$ python -q
>>> import numpy as np
>>> np.set_printoptions(precision=2, suppress=True, linewidth=160, floatmode="fixed")
>>> data = np.loadtxt("a.csv", delimiter=",")
>>> print(data)
[[ 0.00  0.00  0.00  0.00  0.00  0.00]
 [ 0.00  0.00  0.00  0.00  0.00  0.00]
 [-1.00  2.00 -1.00  3.00  2.00  3.00]
 [-4.00 -1.00  3.00  3.00  1.00  4.00]
 [-5.00  1.00  2.00  6.00  3.00  7.00]
 [ 0.00 -1.00 -1.00 -2.00  0.00  2.00]
 [ 0.00  0.00  0.00  0.00  0.00  0.00]
 [-4.00  0.00 -1.00  3.00  4.00  6.00]
 [-1.00  1.00  3.00  3.00 -1.00  1.00]
 [ 0.00  0.00  0.00  0.00  0.00  0.00]
 [-6.00 -3.00  0.00  4.00 -1.00  7.00]
 [-1.00  3.00  2.00  4.00  1.00  4.00]
 [ 0.00 -1.00 -1.00 -2.00  0.00  2.00]
 [-3.00 -2.00  0.00  0.00  2.00  3.00]
 [ 0.00  0.00  0.00  0.00  0.00  0.00]
 [ 0.00 -1.00 -1.00 -2.00  0.00  2.00]
 [-1.00  1.00 -2.00  1.00  2.00  5.00]
 [-7.00  1.00 -2.00  8.00  3.00 13.00]
 [-3.00  2.00 -5.00  5.00  2.00  9.00]
 [ 0.00  0.00  0.00  0.00  0.00  0.00]
 [-2.00  5.00  1.00  7.00  3.00  7.00]
 [-4.00  0.00 -2.00  5.00 -1.00  9.00]
 [-1.00  3.00 -3.00  2.00  4.00  8.00]
 [ 0.00  0.00  0.00  0.00  0.00  0.00]
 [ 0.00  0.00  0.00  0.00  0.00  0.00]
 [ 0.00  1.00 -2.00 -1.00  2.00  5.00]
 [-2.00  5.00  1.00  7.00  3.00  7.00]]
>>> # rows 0 and 1 are equal
>>> cen = data - data.mean(axis=0)
>>> left, sig, VT = np.linalg.svd(cen, full_matrices=False)
>>> print((np.sign(left[:, 0]) == np.sign(left[0, 0])).astype(int))
[1 1 0 0 0 1 1 0 1 1 0 0 1 1 1 1 0 0 0 1 0 0 0 1 1 1 0]
>>> print(np.searchsorted(np.cumsum(sig ** 2) / (sig ** 2).sum(), 0.9) + 1)
3
>>> print(VT[0] * np.sign(VT[0, np.abs(VT[0]).argmax()]))
[-0.35  0.17 -0.07  0.55  0.20  0.71]
>>> print(sig)
[25.07 11.26 10.45  5.66  3.64  0.13]
>>> print(round((sig ** 2).sum() ** 2 / (sig ** 4).sum(), 2))
1.95
>>> print(np.round(cen.mean(axis=0), 2) + 0)
[0.00 0.00 0.00 0.00 0.00 0.00]
>>> D = np.linalg.norm(data[:, None] - data[None], axis=-1)
>>> print((D + 1e9 * np.eye(27)).round(6).argmin(axis=1))
[ 1  0 16 13  7 12  0 16 11  0 21  2  5  5  0  5 25 21 21  0 26 10 16  0  0 16 20]
>>> print(np.linalg.matrix_rank(D ** 2))
8
>>> print(D.shape)
(27, 27)
>>> print(D[:5, :5])
[[ 0.00  0.00  5.29  7.21 11.14]
 [ 0.00  0.00  5.29  7.21 11.14]
 [ 5.29  5.29  0.00  6.00  7.21]
 [ 7.21  7.21  6.00  0.00  5.29]
 [11.14 11.14  7.21  5.29  0.00]]
>>> E = np.load("block8.npy")
>>> print(E)
[[ 86  23 -10 -22 -16]
 [ 23  33  -4  -2 -12]
 [-10  -4  66 -11   1]
 [-22  -2 -11  35  30]
 [-16 -12   1  30  46]]
>>> w, V = np.linalg.eigh(E)
>>> print(w)
[  4.85  27.38  47.02  72.52 114.23]
>>> print(w.sum(), np.trace(E))
266.0 266
>>> print(np.round(V.T @ V, 2) + 0)
[[1.00 0.00 0.00 0.00 0.00]
 [0.00 1.00 0.00 0.00 0.00]
 [0.00 0.00 1.00 0.00 0.00]
 [0.00 0.00 0.00 1.00 0.00]
 [0.00 0.00 0.00 0.00 1.00]]
>>> print(np.linalg.eigvalsh(E + 2 * np.eye(5)))
[  6.85  29.38  49.02  74.52 116.23]
>>> print(np.round(V.T @ E @ V, 2) + 0)
[[  4.85   0.00   0.00   0.00   0.00]
 [  0.00  27.38   0.00   0.00   0.00]
 [  0.00   0.00  47.02   0.00   0.00]
 [  0.00   0.00   0.00  72.52   0.00]
 [  0.00   0.00   0.00   0.00 114.23]]
>>> print(np.linalg.svd(E, compute_uv=False))
[114.23  72.52  47.02  27.38   4.85]
>>> Lm = np.linalg.cholesky(E)
>>> print(np.diag(Lm) ** 2)
[86.00 26.85 64.77 26.05 13.28]
>>> print(Lm @ Lm.T)
[[ 86.00  23.00 -10.00 -22.00 -16.00]
 [ 23.00  33.00  -4.00  -2.00 -12.00]
 [-10.00  -4.00  66.00 -11.00   1.00]
 [-22.00  -2.00 -11.00  35.00  30.00]
 [-16.00 -12.00   1.00  30.00  46.00]]
>>> proj = np.triu(np.array([[-3, 1, 1, 3, 3],
...     [2, -3, -2, -1, 3],
...     [-2, -2, 1, 2, -2],
...     [0, 2, 1, 0, -3],
...     [3, -2, -3, 1, -3]]), 1) + np.eye(5)
>>> M2 = proj @ E @ np.linalg.inv(proj)
>>> print(np.linalg.matrix_rank(M2))
5
>>> print(proj @ E - E @ proj)
[[-101.00  -99.00   -8.00  -33.00 -196.00]
 [  -6.00  -49.00  -75.00   49.00  -76.00]
 [ -12.00   30.00  -22.00  -96.00  109.00]
 [  48.00   58.00   15.00   -4.00   17.00]
 [   0.00   16.00   -8.00   34.00  176.00]]
>>> w, V = np.linalg.eig(E)
>>> print(np.sort(np.linalg.eigvals(np.linalg.inv(E))))
[0.01 0.01 0.02 0.04 0.21]
>>> print(np.sort(np.linalg.eigvals(E @ E)))
[   23.53   749.74  2210.48  5259.05 13049.20]
>>> print(np.round(E @ V[:, 0] - w[0] * V[:, 0], 2) + 0)
[0.00 0.00 0.00 0.00 0.00]
>>> rng = np.random.default_rng(682852)
>>> J = np.eye(5, dtype=int)[rng.permutation(5)]
>>> print(J)
[[0 0 0 1 0]
 [0 0 0 0 1]
 [0 1 0 0 0]
 [1 0 0 0 0]
 [0 0 1 0 0]]
>>> q, R = np.linalg.qr(J)
>>> print(q.T @ q)
[[1.00 0.00 0.00 0.00 0.00]
 [0.00 1.00 0.00 0.00 0.00]
 [0.00 0.00 1.00 0.00 0.00]
 [0.00 0.00 0.00 1.00 0.00]
 [0.00 0.00 0.00 0.00 1.00]]
>>> print(q.shape, R.shape)
(5, 5) (5, 5)
>>> print(np.trace(q @ q.T))
5.0
>>> print(q)
[[ 0.00  0.00  0.00 -1.00  0.00]
 [-0.00  0.00  0.00  0.00  1.00]
 [-0.00 -1.00  0.00  0.00  0.00]
 [-1.00 -0.00 -0.00  0.00  0.00]
 [-0.00 -0.00 -1.00 -0.00  0.00]]
>>> print(np.abs(np.diag(R)))
[1.00 1.00 1.00 1.00 1.00]
>>> print(q @ R)
[[0.00 0.00 0.00 1.00 0.00]
 [0.00 0.00 0.00 0.00 1.00]
 [0.00 1.00 0.00 0.00 0.00]
 [1.00 0.00 0.00 0.00 0.00]
 [0.00 0.00 1.00 0.00 0.00]]
>>> print(np.allclose(R.T @ R, J.T @ J))
True
>>> cen = (data - data.mean(axis=0)) / data.std(axis=0)
>>> print(np.argwhere(np.abs(cen) > 2))
[[10  0]
 [17  0]
 [17  3]
 [17  5]
 [18  2]
 [20  1]
 [26  1]]
>>> print(cen.std(axis=0))
[1.00 1.00 1.00 1.00 1.00 1.00]
>>> beta = np.linalg.lstsq(np.delete(cen, 4, axis=1), cen[:, 4])[0]
>>> print(np.abs(beta).argmax())
0
>>> proj = np.triu(np.array([[4, 9, 2, 0, 9],
...     [2, 1, 4, 5, 7],
...     [0, 8, 5, 3, 9],
...     [2, 2, 6, 4, 2],
...     [1, 8, 4, 6, 1]]), 1) + np.eye(5)
>>> M2 = proj @ J @ np.linalg.inv(proj)
>>> print(np.trace(M2), np.trace(J))
0.0 0
>>> print(round(np.linalg.det(M2), 2))
-1.0
>>> print(np.round(np.poly(M2), 2) + 0)
[ 1.00  0.00 -1.00 -1.00  0.00  1.00]
>>> M = np.load("out15.npy")
>>> print(M.round(2) + 0)
[[-0.23  0.52  0.09 -0.19  0.19  0.52  0.57]
 [-0.69 -0.22 -0.53  0.13 -0.35  0.24 -0.05]
 [-0.23  0.52  0.04  0.15  0.31  0.12 -0.74]
 [-0.04  0.22 -0.61  0.00  0.45 -0.56  0.24]
 [ 0.65  0.17 -0.56  0.02 -0.20  0.43 -0.12]
 [-0.08  0.17 -0.06 -0.89 -0.31 -0.19 -0.20]
 [ 0.00  0.55  0.11  0.37 -0.64 -0.35  0.14]]
>>> # orthonormal columns
>>> vec = np.array([7, 1, 8, 1, 1, 6, 6])
>>> print(M @ (2 * vec))
[ 12.42 -16.62  -8.09 -12.83   3.77  -8.79  -0.26]
>>> print(M @ np.eye(7)[1])
[ 0.52 -0.22  0.52  0.22  0.17  0.17  0.55]
>>> print(np.sign((M @ vec).round(6)))
[ 1.00 -1.00 -1.00 -1.00  1.00 -1.00 -1.00]
>>> print(np.linalg.norm(M @ vec) <= np.linalg.norm(M, 2) * np.linalg.norm(vec) + 1e-9)
True
>>> print(np.einsum("ij,j->i", M, vec))
[ 6.21 -8.31 -4.04 -6.41  1.89 -4.40 -0.13]
>>> print(J[:, 3] @ J[:, 1])
0
>>> print(np.linalg.norm(J, axis=0))
[1.00 1.00 1.00 1.00 1.00]
>>> print(np.linalg.pinv(J))
[[0.00 0.00 0.00 1.00 0.00]
 [0.00 0.00 1.00 0.00 0.00]
 [0.00 0.00 0.00 0.00 1.00]
 [1.00 0.00 0.00 0.00 0.00]
 [0.00 1.00 0.00 0.00 0.00]]
>>> X = np.diag(np.array([-1, -2, -1, -1, 2, -2, 1, 1])) + 2 * np.eye(8, k=1) + 2 * np.eye(8, k=-1)
>>> print(X)
[[-1.00  2.00  0.00  0.00  0.00  0.00  0.00  0.00]
 [ 2.00 -2.00  2.00  0.00  0.00  0.00  0.00  0.00]
 [ 0.00  2.00 -1.00  2.00  0.00  0.00  0.00  0.00]
 [ 0.00  0.00  2.00 -1.00  2.00  0.00  0.00  0.00]
 [ 0.00  0.00  0.00  2.00  2.00  2.00  0.00  0.00]
 [ 0.00  0.00  0.00  0.00  2.00 -2.00  2.00  0.00]
 [ 0.00  0.00  0.00  0.00  0.00  2.00  1.00  2.00]
 [ 0.00  0.00  0.00  0.00  0.00  0.00  2.00  1.00]]
>>> u, g = X[1], X[0]
>>> print(u @ g)
-6.0
>>> p = (u @ g) / (u @ u) * u
>>> print(np.linalg.matrix_rank(np.outer(u, g)))
1
>>> print((g - p) @ u)
0.0
>>> m1 = np.loadtxt("m.csv", delimiter=",")
>>> print(m1)
[[ 0.80  0.53  0.04 -0.29]
 [ 0.53 -0.39 -0.11  0.75]
 [ 0.04 -0.11  0.99  0.06]
 [-0.29  0.75  0.06  0.60]]
>>> print(X @ X)
[[ 5.00 -6.00  4.00  0.00  0.00  0.00  0.00  0.00]
 [-6.00 12.00 -6.00  4.00  0.00  0.00  0.00  0.00]
 [ 4.00 -6.00  9.00 -4.00  4.00  0.00  0.00  0.00]
 [ 0.00  4.00 -4.00  9.00  2.00  4.00  0.00  0.00]
 [ 0.00  0.00  4.00  2.00 12.00  0.00  4.00  0.00]
 [ 0.00  0.00  0.00  4.00  0.00 12.00 -2.00  4.00]
 [ 0.00  0.00  0.00  0.00  4.00 -2.00  9.00  4.00]
 [ 0.00  0.00  0.00  0.00  0.00  4.00  4.00  5.00]]
>>> print(np.allclose(X, X.T))
True
>>> print(np.round(np.abs(np.linalg.eigvals(X)).max(), 2))
4.75
